>>> import numpy as np
>>> from numpy import linalg as LA
>>> np.set_printoptions(suppress=True, linewidth=200)
>>> X = np.array([[0, 0, 0, 2],
...     [-1, -3, 1, 3],
...     [-2, -2, 0, -2],
...     [1, 0, 2, 1],
...     [3, 3, -2, -3],
...     [-2, 2, 0, -3],
...     [3, 1, 2, -3],
...     [1, -2, 0, -1]])
>>> X[:, 1] = 2 * X[:, 3]
>>> X
array([[ 0,  4,  0,  2],
       [-1,  6,  1,  3],
       [-2, -4,  0, -2],
       [ 1,  2,  2,  1],
       [ 3, -6, -2, -3],
       [-2, -6,  0, -3],
       [ 3, -6,  2, -3],
       [ 1, -2,  0, -1]])
>>> # rank 3
>>> LA.cond(X) > 100
np.True_
>>> LA.matrix_rank(X, rtol=0.1)
np.int64(3)
>>> round(LA.norm(X, 2) / LA.norm(X), 2)
np.float64(0.93)
>>> np.argsort(-LA.norm(X, axis=0).round(6), kind="stable")[:3]
array([1, 3, 0])
>>> Uu, sigma, Vt = LA.svd(X)
>>> V = Vt[:(sigma > 1e-8).sum()]
>>> rng = np.random.default_rng(821)
>>> x0 = X[0] + -1 * X[6] + rng.integers(2) * np.eye(4)[1]
>>> x0
array([-3., 10., -2.,  5.])
>>> LA.matrix_rank(np.vstack([X, x0]))
np.int64(3)
>>> np.allclose(V.T @ V @ x0, x0)
True
>>> arr = np.loadtxt("run9.csv", delimiter=",")
>>> arr
array([[ 2.,  0.,  0.,  1.,  0.,  2.,  1.,  1.,  1.],
       [ 1., 22.,  0.,  2.,  2.,  2.,  0.,  2.,  2.],
       [ 3.,  2., 21.,  0.,  0.,  3.,  1.,  0.,  2.],
       [ 1.,  0.,  0.,  2.,  3.,  2.,  3.,  3.,  1.],
       [ 3.,  0.,  3.,  1., 22.,  3.,  3.,  1.,  0.],
       [ 0.,  2.,  0.,  1.,  2.,  2.,  2.,  0.,  0.],
       [ 0.,  1.,  3.,  3.,  1.,  0., 40.,  2.,  3.],
       [ 1.,  3.,  0.,  2.,  0.,  0.,  3., 21.,  3.],
       [ 3.,  1.,  0.,  2.,  3.,  0.,  2.,  3., 40.]])
>>> arr[0] @ arr[2]
np.float64(15.0)
>>> LA.norm(arr, axis=1).argmax()
np.int64(8)
>>> round(float(LA.norm(arr, "nuc")), 2)
174.09
>>> round(LA.norm(arr[0] - arr[2]), 2)
np.float64(21.21)
>>> idx = rng.permutation(9)
>>> idx
array([7, 2, 6, 1, 8, 0, 3, 4, 5])
>>> other = arr[idx][:, idx]
>>> np.diag(other)
array([21., 21., 40., 22., 40.,  2.,  2., 22.,  2.])
>>> np.trace(other)
np.float64(172.0)
>>> u = np.array([-4, 2, 3, -2, -2, -5, 3, -4, -1])
>>> other = arr + np.outer(u, np.eye(9)[5])
>>> LA.matrix_rank(other - arr)
np.int64(1)
>>> other
array([[ 2.,  0.,  0.,  1.,  0., -2.,  1.,  1.,  1.],
       [ 1., 22.,  0.,  2.,  2.,  4.,  0.,  2.,  2.],
       [ 3.,  2., 21.,  0.,  0.,  6.,  1.,  0.,  2.],
       [ 1.,  0.,  0.,  2.,  3.,  0.,  3.,  3.,  1.],
       [ 3.,  0.,  3.,  1., 22.,  1.,  3.,  1.,  0.],
       [ 0.,  2.,  0.,  1.,  2., -3.,  2.,  0.,  0.],
       [ 0.,  1.,  3.,  3.,  1.,  3., 40.,  2.,  3.],
       [ 1.,  3.,  0.,  2.,  0., -4.,  3., 21.,  3.],
       [ 3.,  1.,  0.,  2.,  3., -1.,  2.,  3., 40.]])
>>> LA.matrix_rank(LA.inv(other) - LA.inv(arr), tol=1e-8)
np.int64(1)
>>> F = np.loadtxt("mat.csv", delimiter=",")
>>> F
array([[  6.53,  -8.55,   0.85,  -4.81,  -2.84,   7.57,  -8.53,   5.55,   7.63,  -4.64,  -1.94],
       [ -0.72,   0.7 ,  -0.09,   0.6 ,   0.26,  -0.62,   0.45,  -0.6 ,  -0.57,   0.43,   0.26],
       [  4.86,  -6.15,   0.62,  -3.57,  -2.07,   5.44,  -6.13,   3.98,   5.28,  -3.42,  -1.48],
       [  1.01,  -0.97,   0.1 ,  -0.68,  -0.3 ,   1.02,  -1.08,   0.75,   0.93,  -0.62,  -0.23],
       [ 11.7 , -15.13,   1.65,  -8.43,  -4.98,  13.35, -15.27,  10.09,  13.36,  -8.28,  -3.29],
       [ -2.76,   3.53,  -0.26,   1.95,   1.05,  -3.25,   3.61,  -2.28,  -3.26,   2.  ,   0.58],
       [ -1.63,   1.87,  -0.18,   0.96,   0.58,  -1.6 ,   1.98,  -1.18,  -1.53,   0.98,   0.31],
       [  0.4 ,  -0.52,   0.11,  -0.12,  -0.22,   0.4 ,  -0.55,   0.49,   0.67,  -0.29,   0.03],
       [  2.52,  -3.32,   0.32,  -1.62,  -1.01,   3.09,  -3.18,   2.28,   2.88,  -1.86,  -0.91],
       [ -2.76,   3.66,  -0.47,   2.07,   1.2 ,  -3.17,   3.59,  -2.31,  -3.23,   1.98,   0.73],
       [ -8.44,  11.02,  -1.23,   6.03,   3.63,  -9.51,  10.83,  -7.14,  -9.65,   5.93,   2.39],
       [ -1.13,   1.71,  -0.24,   0.89,   0.69,  -1.42,   1.72,  -1.13,  -1.51,   0.81,   0.45],
       [  0.51,  -0.69,   0.01,  -0.32,  -0.3 ,   0.46,  -0.85,   0.36,   0.61,  -0.33,  -0.39],
       [ -4.86,   6.36,  -0.71,   3.61,   2.06,  -5.69,   6.15,  -4.38,  -5.53,   3.29,   1.27],
       [ -3.43,   4.64,  -0.7 ,   2.4 ,   1.63,  -3.94,   4.58,  -3.11,  -4.1 ,   2.69,   1.09],
       [-10.97,  14.05,  -1.71,   7.91,   4.72, -12.45,  14.12,  -9.4 , -12.41,   7.78,   3.23],
       [  1.88,  -2.55,   0.28,  -1.39,  -0.78,   2.11,  -2.35,   1.61,   2.03,  -1.45,  -0.41],
       [  9.76, -12.61,   1.3 ,  -7.02,  -4.25,  11.15, -12.59,   8.44,  11.27,  -6.98,  -2.65],
       [ -5.07,   6.52,  -0.83,   3.6 ,   2.26,  -5.74,   6.56,  -4.17,  -5.87,   3.8 ,   1.49],
       [ -8.94,  11.31,  -1.41,   6.16,   3.75, -10.06,  11.4 ,  -7.73, -10.27,   6.23,   2.58],
       [ -4.78,   6.28,  -0.76,   3.41,   2.09,  -5.52,   6.25,  -4.12,  -5.69,   3.45,   1.36],
       [ -3.61,   4.67,  -0.66,   2.52,   1.54,  -4.25,   4.76,  -3.27,  -4.11,   2.61,   1.13],
       [ -6.21,   8.07,  -0.9 ,   4.52,   2.57,  -7.07,   7.98,  -5.24,  -7.2 ,   4.47,   1.89],
       [ -9.72,  12.74,  -1.39,   7.07,   4.35, -11.41,  12.64,  -8.34, -11.22,   7.04,   2.68],
       [  5.9 ,  -7.56,   0.79,  -4.17,  -2.47,   6.49,  -7.32,   5.01,   6.64,  -4.21,  -1.45],
       [ -6.01,   7.83,  -0.92,   4.21,   2.52,  -6.85,   7.65,  -5.06,  -6.75,   4.17,   1.81],
       [  5.1 ,  -6.32,   0.66,  -3.54,  -2.11,   5.71,  -6.14,   4.31,   5.65,  -3.64,  -1.35],
       [  0.47,  -0.65,   0.07,  -0.43,  -0.29,   0.58,  -0.71,   0.64,   0.63,  -0.51,  -0.23],
       [  0.17,  -0.01,   0.08,  -0.14,   0.04,   0.06,  -0.11,  -0.04,   0.12,   0.02,   0.07],
       [-13.5 ,  17.44,  -1.96,   9.39,   5.79, -15.37,  17.51, -11.48, -15.39,   9.56,   3.78],
       [  2.02,  -2.65,   0.46,  -1.4 ,  -0.85,   2.42,  -2.85,   1.85,   2.32,  -1.52,  -0.4 ],
       [ -6.85,   8.99,  -0.97,   5.05,   2.84,  -7.78,   8.99,  -5.76,  -7.76,   5.03,   1.98],
       [ -2.  ,   2.21,  -0.01,   1.37,   0.71,  -2.29,   2.37,  -1.57,  -2.3 ,   1.34,   0.65]])
>>> Uu, sigma, Vt = LA.svd(F)
>>> np.argmax(sigma[:-1] / (sigma[1:] + 1e-6)) + 1
np.int64(1)
>>> other = Uu[:, :1] @ np.diag(sigma[:1]) @ Vt[:1]
>>> LA.matrix_rank(F, rtol=0.05)
np.int64(1)
>>> round(float(LA.norm(F - other) / LA.norm(F)), 2)
0.02
>>> round(LA.norm(F - other, 2), 2), np.round(sigma[1], 2)
(np.float64(0.78), np.float64(0.78))
>>> O, r_ = LA.qr(arr)
>>> O.shape, r_.shape
((9, 9), (9, 9))
>>> np.allclose(r_.T @ r_, arr.T @ arr)
True
>>> np.trace(O @ O.T)
np.float64(9.0)
>>> G = np.cov(F, rowvar=False)
>>> np.round(np.polyfit(F[:, 6], F[:, 10], 1), 2)
array([0.22, 0.02])
>>> np.median(F, axis=0)
array([-1.63,  1.87, -0.18,  0.96,  0.69, -1.6 ,  1.98, -1.18, -1.53,  0.98,  0.45])
>>> np.argsort(-F.std(axis=0).round(6), kind="stable")
array([ 1,  6,  8,  5,  0,  7,  3,  9,  4, 10,  2])
>>> G.shape
(11, 11)
>>> K = np.loadtxt("out1.csv", delimiter=",")
>>> K
array([[3., 0., 0., 0.],
       [0., 1., 0., 0.],
       [0., 0., 3., 0.],
       [0., 0., 0., 1.]])
>>> x0 = np.ones(4)
>>> for _ in range(4):
...     x0 = K @ x0
...     x0 /= LA.norm(x0)
...     print(round(x0 @ K @ x0, 2))
... 
2.8
2.98
3.0
3.0
>>> round(float(LA.eigvalsh(K)[-1]), 2)
3.0
>>> x0.round(2)
array([0.71, 0.01, 0.71, 0.01])
>>> u = np.array([5, 7, 5, 6])
>>> other = K + np.outer(u, np.eye(4)[3])
>>> LA.matrix_rank(LA.inv(other) - LA.inv(K), tol=1e-8)
np.int64(1)
>>> LA.matrix_rank(other - K)
np.int64(1)
>>> evals, V = LA.eigh(K)
>>> np.round(LA.svd(K, compute_uv=False), 2)
array([3., 3., 1., 1.])
>>> evals.sum(), np.trace(K)
(np.float64(8.0), np.float64(8.0))
>>> np.round(LA.eigvalsh(K + 2 * np.eye(4)), 2)
array([3., 3., 5., 5.])
>>> evals
array([1., 1., 3., 3.])
>>> np.round(LA.eigvalsh(K @ K), 2)
array([1., 1., 9., 9.])
>>> np.unique(evals.round(6) + 0, return_counts=True)[1]
array([2, 2])
>>> O = K.astype(float).copy()
>>> for j in range(4):
...     O[:, j] -= O[:, :j] @ (O[:, :j].T @ O[:, j])
...     O[:, j] /= LA.norm(O[:, j])
... 
>>> O
array([[1., 0., 0., 0.],
       [0., 1., 0., 0.],
       [0., 0., 1., 0.],
       [0., 0., 0., 1.]])
>>> LA.matrix_rank(K - K[0, 0] * np.eye(4))
np.int64(2)
>>> K @ K
array([[9., 0., 0., 0.],
       [0., 1., 0., 0.],
       [0., 0., 9., 0.],
       [0., 0., 0., 1.]])
>>> M = np.loadtxt("data.csv", delimiter=",")
>>> M
array([[ 3.04,  1.06, -1.04],
       [ 2.98,  0.95, -1.03],
       [ 2.97,  1.06, -0.95],
       [ 2.98,  1.  , -0.95],
       [ 2.97,  1.01, -0.96],
       [ 2.94,  1.08, -0.96],
       [ 2.98,  1.01, -1.08],
       [ 2.98,  1.  , -1.07],
       [ 3.07,  1.09, -1.01],
       [ 1.09, -0.97,  2.99],
       [ 1.  , -0.95,  3.03],
       [ 0.97, -1.01,  2.94],
       [ 1.1 , -1.06,  2.94],
       [ 0.99, -1.02,  3.07],
       [ 1.03, -0.97,  3.01],
       [ 1.05, -1.06,  3.01],
       [ 1.01, -0.95,  2.89],
       [ 0.94, -1.03,  2.98]])
>>> Ac = M - M.mean(axis=0)
>>> Uu, sigma, Vt = LA.svd(Ac, full_matrices=False)
>>> np.round(Vt[0] * np.sign(Vt[0, np.abs(Vt[0]).argmax()]), 2)
array([-0.4 , -0.42,  0.82])
>>> np.abs(Uu[:, 0]).argmax()
np.int64(13)
>>> np.round(np.abs(Vt[-1]), 2)
array([0.88, 0.42, 0.22])
>>> np.searchsorted(np.cumsum(sigma ** 2) / (sigma ** 2).sum(), 0.9) + 1
np.int64(1)
>>> W2 = M[[9, 5]].astype(float)
>>> for _ in range(7):
...     idx = LA.norm(M[:, None] - W2, axis=-1).argmin(axis=1)
...     W2 = np.array([M[idx == j].mean(axis=0) for j in range(2)])
... 
>>> idx
array([1, 1, 1, 1, 1, 1, 1, 1, 1, 0, 0, 0, 0, 0, 0, 0, 0, 0])
>>> W2.round(2)
array([[ 1.02, -1.  ,  2.98],
       [ 2.99,  1.03, -1.01]])
>>> J = np.array([[-2.24, 2.24, 0.16, 1.44, 1.6],
...     [-2.38, 2.38, 0.17, 1.53, 1.7],
...     [-0.98, 0.98, 0.07, 0.63, 0.7],
...     [-0.7, 0.7, 0.05, 0.45, 0.5],
...     [-0.84, 0.84, 0.06, 0.54, 0.6],
...     [-1.26, 1.26, 0.09, 0.81, 0.9],
...     [-0.56, 0.56, 0.04, 0.36, 0.4]])
>>> LA.matrix_rank(J, rtol=0.1)
np.int64(1)
>>> r = LA.matrix_rank(J)
>>> r
np.int64(1)
>>> null = LA.svd(J)[2][r:].T
>>> [int(LA.matrix_rank(np.delete(J, i, axis=0))) for i in range(7)]
[1, 1, 1, 1, 1, 1, 1]
>>> [int(LA.matrix_rank(J[:i])) for i in range(1, len(J) + 1)]
[1, 1, 1, 1, 1, 1, 1]
>>> [int(LA.matrix_rank(J[:, :j + 1])) for j in range(5)]
[1, 1, 1, 1, 1]
>>> np.allclose(J @ null, 0)
True
>>> LA.lstsq(J[:-1].T, J[-1])[2]
np.int32(1)
>>> np.abs(np.diag(LA.qr(J)[1])) > 1e-9
array([ True, False, False, False, False])
>>> np.allclose(J[:-1].T @ LA.lstsq(J[:-1].T, J[-1])[0], J[-1])
True
>>> np.round(J @ LA.pinv(J) @ J, 2)
array([[-2.24,  2.24,  0.16,  1.44,  1.6 ],
       [-2.38,  2.38,  0.17,  1.53,  1.7 ],
       [-0.98,  0.98,  0.07,  0.63,  0.7 ],
       [-0.7 ,  0.7 ,  0.05,  0.45,  0.5 ],
       [-0.84,  0.84,  0.06,  0.54,  0.6 ],
       [-1.26,  1.26,  0.09,  0.81,  0.9 ],
       [-0.56,  0.56,  0.04,  0.36,  0.4 ]])
>>> np.unique(J.round(6), axis=0).shape
(7, 5)
>>> A = np.loadtxt("w.csv", delimiter=",")
>>> A
array([[ 5.,  3.,  0.,  0.,  0.,  0.,  0.,  0., 13.,  0.,  0.],
       [ 0.,  0.,  4.,  1.,  7., 11.,  2.,  0.,  5.,  0.,  9.],
       [ 0.,  0.,  0.,  4.,  2.,  0.,  3., 15.,  0., 11.,  0.],
       [ 0.,  2., 19., 12.,  7.,  0., 14.,  0.,  6.,  0.,  0.],
       [ 0.,  0., 11.,  8.,  5.,  0.,  9.,  0.,  2.,  0.,  0.],
       [ 0.,  0.,  6.,  0.,  0.,  1.,  1.,  0.,  8.,  0.,  2.],
       [ 1.,  3.,  0.,  0.,  0.,  0.,  0., 12.,  3.,  7.,  0.],
       [ 0.,  1., 10.,  3.,  1.,  0.,  5.,  0.,  7.,  0.,  0.],
       [ 2.,  0.,  0.,  0.,  0.,  0.,  0., 11.,  4.,  4.,  2.],
       [ 2.,  4.,  4.,  0.,  0.,  0.,  0.,  0., 12.,  0.,  0.],
       [ 0.,  2.,  0.,  0.,  0.,  0.,  0., 16.,  0., 11.,  0.],
       [ 0.,  0., 11.,  4.,  5.,  3.,  6.,  0.,  8.,  0.,  3.],
       [ 4.,  6.,  0.,  0.,  0.,  0.,  0.,  0., 12.,  0.,  0.],
       [ 0.,  0.,  8., 13.,  8.,  0., 12., 11.,  0., 10.,  0.],
       [ 0.,  0.,  5., 10., 11.,  5.,  9.,  4.,  0.,  0.,  5.],
       [ 0.,  0., 11.,  8.,  5.,  0.,  9.,  0.,  2.,  0.,  0.],
       [ 0.,  0.,  0.,  0.,  0.,  3.,  0., 14.,  0.,  5.,  5.],
       [ 6.,  8.,  0.,  0.,  0.,  0.,  0.,  5., 12.,  2.,  0.],
       [ 0.,  0., 11.,  8.,  5.,  0.,  9.,  0.,  2.,  0.,  0.],
       [ 0.,  2.,  0.,  0.,  0.,  0.,  0., 16.,  0., 11.,  0.],
       [ 0.,  0.,  3.,  0.,  3., 11.,  0.,  0., 10.,  0.,  9.],
       [ 2.,  2.,  0.,  0.,  0.,  0.,  0.,  3.,  8.,  0.,  0.],
       [ 0.,  0.,  0.,  0.,  0.,  9.,  0.,  0., 10.,  0.,  8.],
       [ 3.,  9.,  3.,  0.,  0.,  0.,  0.,  1., 11.,  1.,  0.],
       [ 0.,  4.,  1.,  0.,  0.,  0.,  0.,  8.,  2.,  6.,  0.],
       [ 0.,  0., 11.,  8.,  5.,  0.,  9.,  0.,  2.,  0.,  0.],
       [ 7.,  0.,  0.,  0.,  0.,  5.,  0.,  0., 15.,  0.,  6.],
       [ 0.,  0.,  8.,  9.,  8.,  1.,  9.,  1.,  0.,  0.,  2.],
       [ 0.,  0.,  5., 10., 11.,  5.,  9.,  4.,  0.,  0.,  5.],
       [ 0.,  0.,  7.,  4.,  4.,  1.,  5.,  0.,  3.,  0.,  2.],
       [ 0.,  0., 17., 18., 14.,  0., 18.,  0.,  0.,  0.,  0.],
       [ 8.,  2.,  0.,  0.,  0.,  0.,  0.,  3., 14.,  0.,  2.],
       [ 0.,  0.,  5., 10., 11.,  5.,  9.,  4.,  0.,  0.,  5.],
       [ 0.,  0., 16., 13., 10.,  0., 14.,  0.,  2.,  0.,  0.]])
>>> W2 = A[[0, 31]].astype(float)
>>> for _ in range(5):
...     idx = LA.norm(A[:, None] - W2, axis=-1).argmin(axis=1)
...     W2 = np.array([A[idx == j].mean(axis=0) for j in range(2)])
... 
>>> idx
array([1, 0, 1, 0, 0, 1, 1, 0, 1, 1, 1, 0, 1, 0, 0, 0, 1, 1, 0, 1, 1, 1, 1, 1, 1, 0, 1, 0, 0, 0, 0, 1, 0, 0])
>>> np.round(W2[1] - W2[0], 2)
array([ 2.22,  2.31, -8.99, -8.47, -7.03, -0.33, -9.03,  4.28,  5.01,  2.6 , -0.05])
>>> W2.round(2)
array([[0.  , 0.19, 9.94, 8.69, 7.31, 1.94, 9.25, 1.5 , 2.44, 0.62, 1.94],
       [2.22, 2.5 , 0.94, 0.22, 0.28, 1.61, 0.22, 5.78, 7.44, 3.22, 1.89]])
>>> np.abs(W2[1] - W2[0]).argmax()
np.int64(6)
